>>> import numpy as np
>>> np.set_printoptions(precision=1, suppress=True, linewidth=140)
>>> W0 = np.array([[0, 2, 0, 0], [2, 0, 1, 1], [2, 1, 2, 0]])
>>> W0[1] = W0[0]
>>> W0
array([[0, 2, 0, 0],
       [0, 2, 0, 0],
       [2, 1, 2, 0]])
>>> left, s, Vh = np.linalg.svd(W0)
>>> vecs = Vh[:(s > 1e-8).sum()]
>>> rng = np.random.default_rng(927)
>>> x = W0[2] + 5 * W0[1] + rng.integers(2) * np.eye(4)[0]
>>> x
array([ 3., 11.,  2.,  0.])
>>> np.allclose(vecs.T @ vecs @ x, x)
False
>>> np.diag(vecs.T @ vecs)
array([0.5, 1. , 0.5, 0. ])
>>> np.round(vecs.T @ vecs, 1) + 0
array([[0.5, 0. , 0.5, 0. ],
       [0. , 1. , 0. , 0. ],
       [0.5, 0. , 0.5, 0. ],
       [0. , 0. , 0. , 0. ]])
>>> np.round(np.linalg.norm(x - vecs.T @ vecs @ x), 1)
np.float64(0.7)
>>> B = W0 / np.linalg.norm(W0, axis=1, keepdims=True)
>>> cov = B @ B.T
>>> np.linalg.norm(B, axis=1)
array([1., 1., 1.])
>>> (cov - 2 * np.eye(3)).round(6).argmax(axis=1)
array([1, 0, 0])
>>> cov
array([[1. , 1. , 0.3],
       [1. , 1. , 0.3],
       [0.3, 0.3, 1. ]])
>>> (np.abs(cov) > 0.9).astype(int)
array([[1, 1, 0],
       [1, 1, 0],
       [0, 0, 1]])
>>> np.degrees(np.arccos(np.clip(cov[1, 0], -1, 1)))
np.float64(0.0)
>>> data = np.array([[1, -1, -1, 1, -1, 1, 1, -1], [1, -1, -1, 1, 1, -1, -1, 1]])
>>> B = np.array([[0, -2], [0, -2], [-1, 0], [-2, 2], [1, 2], [-1, 0], [0, 2], [-2, 0]])
>>> data @ B
array([[-1,  2],
       [-1,  2]])
>>> np.einsum("ij->j", data)
array([ 2, -2, -2,  2,  0,  0,  0,  0])
>>> np.einsum("ik,kj->ij", data, B)
array([[-1,  2],
       [-1,  2]])
>>> np.einsum("ik,kj->ji", data, B)
array([[-1, -1],
       [ 2,  2]])
>>> B.T @ data.T
array([[-1, -1],
       [ 2,  2]])
>>> B = data + rng.integers(-2, 3, (2, 1)) @ rng.integers(-2, 3, (1, 8))
>>> B
array([[-3,  3, -3, -3, -5,  1, -3,  3],
       [ 1, -1, -1,  1,  1, -1, -1,  1]])
>>> np.abs(B - data).sum(axis=1)
array([26,  0])
>>> np.linalg.matrix_rank(B - data, tol=1e-8)
np.int64(1)
>>> u = np.array([0, -2, -1])
>>> np.cross(B[1, :3], B[0, :3])
array([6, 6, 0])
>>> np.convolve(B[1], u)
array([ 0, -2,  1,  3, -1, -3,  1,  3, -1, -1])
>>> np.array([np.convolve(row, u, "same") for row in B])
array([[ 6, -3,  3,  9, 13,  3,  5, -3],
       [-2,  1,  3, -1, -3,  1,  3, -1]])
>>> np.polyval(u, B[1])
array([-3,  1,  1, -3, -3,  1,  1, -3])
>>> np.correlate(B[1], B[0], "full")
array([ 3, -6,  1,  0,  1,  0,  5, -6, -5, 12,  1, -6, -3,  6, -3])
>>> J = np.loadtxt("arr.csv", delimiter=",")
>>> J
array([[-0.7,  0.7,  1.3],
       [ 0.9, -0.8, -0.2],
       [ 1.2, -1.2, -0.5],
       [-0.9,  1.3,  0.2],
       [ 0. , -0.1,  0. ],
       [-0.1,  0. , -1.8],
       [-0.2,  0.2,  1.2],
       [ 0.5, -0.7,  0.3],
       [-0.3,  0.7, -0.2],
       [ 0.2,  0. ,  2.4],
       [-0.5,  0.7, -0.5],
       [ 0.4, -0.4, -0.3],
       [-1.1,  1.2,  1.7],
       [ 0.8, -1. , -0.8],
       [ 0.3, -0.2,  1. ],
       [-1.1,  1. ,  0.1],
       [ 0.7, -0.9, -0.4],
       [ 0.3, -0.1,  2. ],
       [ 0.8, -0.7,  1.3],
       [ 0.3, -0.6, -2.7],
       [-1.5,  0.4, -0.9],
       [ 2.2, -2. ,  0.5],
       [ 0.5, -0.2,  0.6],
       [ 1. , -1. , -0.3]])
>>> t3 = np.stack([data, 2 * data, data[::-1]])
>>> (t3 @ data.T).shape
(3, 2, 2)
>>> np.einsum("bij,cij->bc", t3, t3)
array([[16, 32,  0],
       [32, 64,  0],
       [ 0,  0, 16]])
>>> np.linalg.norm(t3, axis=(1, 2))
array([4., 8., 4.])
>>> t3.shape
(3, 2, 8)
>>> arr = np.load("test5.npy")
>>> arr
array([[-1.6, -0.1,  0. ],
       [-0.7,  0.6, -1.3],
       [-0.9,  1.9,  0.4],
       [ 0.6, -0.9,  0.2],
       [ 0.1,  0.1, -2.5],
       [ 0. , -0.5,  0.5],
       [-1.6,  0.2,  1.1],
       [-0.4, -0.3,  0.9],
       [ 0.7,  1. ,  1. ],
       [-0.7,  0.2, -1.6],
       [ 0.2, -0.1, -0.8],
       [ 0.6, -1.4,  2. ],
       [ 0.5,  0.4, -0.2],
       [-0.9, -0.5, -0.5],
       [-0.1,  0.2,  0.2],
       [-1.6,  1.1,  0.6],
       [-0.1, -0.7, -1.7],
       [-0.6,  0. ,  0.8],
       [ 3.6,  3. , -2.4],
       [ 0. ,  0.4,  1.1],
       [-2.5, -0.6,  0.4],
       [-1. , -0.7,  1.8],
       [ 1.3, -0.8,  2. ],
       [ 1. ,  0.1,  0.6],
       [ 0.5,  0.7, -0.2],
       [-0.6, -0.5,  0.5]])
>>> W = np.array([[0, -1, 0], [-2, -1, 0], [-1, -1, -1], [-2, 1, 1]])
>>> coef = np.array([1, 0, -2])
>>> act = np.maximum(W0 @ W + coef, 0)
>>> (act > 0).mean(axis=0)
array([0., 0., 0.])
>>> np.linalg.matrix_rank(act)
np.int64(0)
>>> W2 = np.array([[1, 4], [0, 5], [-1, 3]])
>>> (act @ W2).round(6).argmax(axis=1)
array([0, 0, 0])
>>> act @ W2
array([[0, 0],
       [0, 0],
       [0, 0]])
>>> cov = np.cov(arr, rowvar=False)
>>> cov
array([[ 1.4,  0.4, -0.3],
       [ 0.4,  0.9, -0.4],
       [-0.3, -0.4,  1.5]])
>>> np.round(np.corrcoef(arr[:, 2], arr[:, 0])[0, 1], 1)
np.float64(-0.2)
>>> np.polyfit(arr[:, 2], arr[:, 0], 1)
array([-0.2, -0.1])
>>> cov.shape
(3, 3)
>>> np.argsort(-arr.std(axis=0).round(6), kind="stable")
array([2, 0, 1])
>>> np.round(np.median(arr, axis=0), 1) + 0
array([-0.1,  0. ,  0.4])
>>> np.corrcoef(arr.T)
array([[ 1. ,  0.3, -0.2],
       [ 0.3,  1. , -0.4],
       [-0.2, -0.4,  1. ]])
>>> np.linalg.eigvalsh(cov)[::-1]
array([2.1, 1.1, 0.6])
